In [1]: import numpy as np

In [2]: from numpy import linalg as LA

In [3]: np.set_printoptions(precision=2, suppress=True, linewidth=120, sign=" ")

In [4]: F = np.load("block12.npy")

In [5]: F
Out[5]: 
array([[ 0,  1,  0,  1,  0],
       [ 1,  0,  0,  1,  0],
       [ 0,  0,  0,  0,  0],
       [ 1,  1,  0,  0,  0],
       [ 0,  0,  0,  0,  0]])

In [6]: r = LA.matrix_rank(F)

In [7]: r
Out[7]: np.int64(3)

In [8]: ns = LA.svd(F)[2][r:].T

In [9]: np.allclose(F @ ns, 0)
Out[9]: True

In [10]: [int(LA.matrix_rank(np.delete(F, i, axis=0))) for i in range(5)]
Out[10]: [2, 2, 3, 2, 3]

In [11]: [int(LA.matrix_rank(F[:i])) for i in range(1, len(F) + 1)]
Out[11]: [1, 2, 2, 3, 3]

In [12]: ns @ ns.T
Out[12]: 
array([[ 0.,  0.,  0.,  0.,  0.],
       [ 0.,  0.,  0.,  0.,  0.],
       [ 0.,  0.,  1.,  0.,  0.],
       [ 0.,  0.,  0.,  0.,  0.],
       [ 0.,  0.,  0.,  0.,  1.]])

In [13]: out = np.array([[-2, -2], [1, 3]])

In [14]: cent = np.kron(out, F)

In [15]: LA.matrix_rank(cent)
Out[15]: np.int64(6)

In [16]: cent.shape
Out[16]: (10, 10)

In [17]: r0 = np.array([2, 0, 0, 2, 0, 1, 0]) + 0.5

In [18]: A = np.outer(r0, r0) / (r0 @ r0)

In [19]: A
Out[19]: 
array([[ 0.4 ,  0.08,  0.08,  0.4 ,  0.08,  0.24,  0.08],
       [ 0.08,  0.02,  0.02,  0.08,  0.02,  0.05,  0.02],
       [ 0.08,  0.02,  0.02,  0.08,  0.02,  0.05,  0.02],
       [ 0.4 ,  0.08,  0.08,  0.4 ,  0.08,  0.24,  0.08],
       [ 0.08,  0.02,  0.02,  0.08,  0.02,  0.05,  0.02],
       [ 0.24,  0.05,  0.05,  0.24,  0.05,  0.14,  0.05],
       [ 0.08,  0.02,  0.02,  0.08,  0.02,  0.05,  0.02]])

In [20]: # symmetric, so the eigenvalues are real

In [21]: np.round(np.trace(LA.pinv(A) @ A), 2)
Out[21]: np.float64(1.0)

In [22]: A @ LA.pinv(A) @ A
Out[22]: 
array([[ 0.4 ,  0.08,  0.08,  0.4 ,  0.08,  0.24,  0.08],
       [ 0.08,  0.02,  0.02,  0.08,  0.02,  0.05,  0.02],
       [ 0.08,  0.02,  0.02,  0.08,  0.02,  0.05,  0.02],
       [ 0.4 ,  0.08,  0.08,  0.4 ,  0.08,  0.24,  0.08],
       [ 0.08,  0.02,  0.02,  0.08,  0.02,  0.05,  0.02],
       [ 0.24,  0.05,  0.05,  0.24,  0.05,  0.14,  0.05],
       [ 0.08,  0.02,  0.02,  0.08,  0.02,  0.05,  0.02]])

In [23]: LA.lstsq(A[:-1].T, A[-1])[2]
Out[23]: np.int32(1)

In [24]: np.unique(A.round(6), axis=0).shape
Out[24]: (3, 7)

In [25]: r0, v = A[4], A[1]

In [26]: round(float(r0 @ r0), 2)
Out[26]: 0.02

In [27]: p = (r0 @ v) / (r0 @ r0) * r0

In [28]: LA.matrix_rank(np.outer(r0, v))
Out[28]: np.int64(1)

In [29]: v - p
Out[29]: array([ 0.,  0.,  0.,  0.,  0.,  0.,  0.])

In [30]: round(LA.norm(r0 + v) ** 2 + LA.norm(r0 - v) ** 2, 2)
Out[30]: np.float64(0.06)

In [31]: cent = np.array([[-5, 1, 0, 5, 4, 4, 1, -5, -2, -4, -1, 5, 1, 4],
    ...:     [-1, 4, -1, -1, 5, 4, -1, -3, 4, 4, -3, -3, -2, -5]])

In [32]: J = np.repeat(cent, 17 // 2, axis=0)

In [33]: rng = np.random.default_rng(70)

In [34]: J = J + 0.05 * rng.normal(size=J.shape)

In [35]: J
Out[35]: 
array([[-5.  ,  0.95,  0.05,  4.98,  4.07,  3.93,  1.02, -5.  , -1.96, -4.04, -0.99,  5.08,  0.94,  3.98],
       [-4.95,  0.97,  0.08,  4.97,  3.98,  4.05,  1.01, -4.94, -1.96, -4.04, -0.93,  5.03,  1.04,  4.02],
       [-5.08,  0.97,  0.04,  4.95,  3.92,  4.  ,  1.03, -4.94, -1.97, -3.99, -0.97,  5.01,  1.  ,  4.07],
       [-5.02,  1.02, -0.07,  4.97,  3.99,  4.04,  1.02, -5.01, -1.99, -4.05, -0.92,  4.95,  1.  ,  4.04],
       [-5.07,  0.97,  0.02,  5.11,  3.96,  4.05,  0.95, -4.94, -2.  , -4.06, -1.03,  4.99,  0.95,  3.94],
       [-4.93,  0.99, -0.08,  4.96,  4.03,  3.96,  1.04, -4.98, -2.03, -4.04, -1.06,  4.98,  1.01,  3.95],
       [-4.91,  1.  ,  0.06,  5.05,  4.12,  3.97,  1.02, -5.  , -2.02, -3.94, -0.94,  4.98,  1.03,  3.94],
       [-4.95,  0.96, -0.03,  5.08,  3.98,  4.01,  1.06, -5.  , -2.01, -4.04, -1.01,  5.04,  0.99,  3.93],
       [-1.04,  4.06, -1.07, -0.98,  5.01,  4.04, -0.96, -2.98,  3.98,  3.92, -2.96, -3.04, -2.02, -4.98],
       [-1.01,  3.96, -0.89, -0.95,  4.93,  3.95, -1.08, -3.01,  4.02,  3.92, -2.9 , -3.01, -1.99, -5.  ],
       [-1.03,  3.98, -1.  , -0.93,  5.05,  4.05, -1.1 , -3.05,  4.08,  3.98, -3.01, -2.99, -1.96, -4.97],
       [-0.92,  3.95, -0.97, -1.04,  5.02,  3.98, -1.05, -3.02,  4.  ,  3.98, -3.02, -2.95, -2.08, -4.96],
       [-1.01,  4.02, -1.06, -1.02,  5.07,  4.12, -0.97, -3.01,  4.05,  3.96, -2.9 , -2.98, -1.96, -5.03],
       [-1.01,  3.99, -0.96, -1.06,  5.08,  4.04, -1.08, -3.05,  4.07,  4.02, -2.96, -3.  , -1.97, -5.02],
       [-0.96,  4.  , -0.92, -1.04,  4.95,  4.07, -0.98, -2.97,  3.94,  4.06, -3.  , -3.01, -2.03, -5.  ],
       [-1.  ,  4.03, -1.03, -0.95,  4.99,  4.  , -1.04, -2.89,  4.05,  3.93, -2.92, -2.98, -2.02, -5.08]])

In [36]: r0, v = J[11], J[6]

In [37]: round(float(r0 @ r0), 2)
Out[37]: 148.31

In [38]: round(float(r0 @ v), 2)
Out[38]: -3.6

In [39]: p = (r0 @ v) / (r0 @ r0) * r0

In [40]: v - p
Out[40]: array([-4.93,  1.09,  0.04,  5.02,  4.24,  4.07,  0.99, -5.08, -1.92, -3.85, -1.02,  4.91,  0.98,  3.82])

In [41]: LA.matrix_rank(np.outer(r0, v))
Out[41]: np.int64(1)

In [42]: round(float((v - p) @ r0), 2)
Out[42]: -0.0
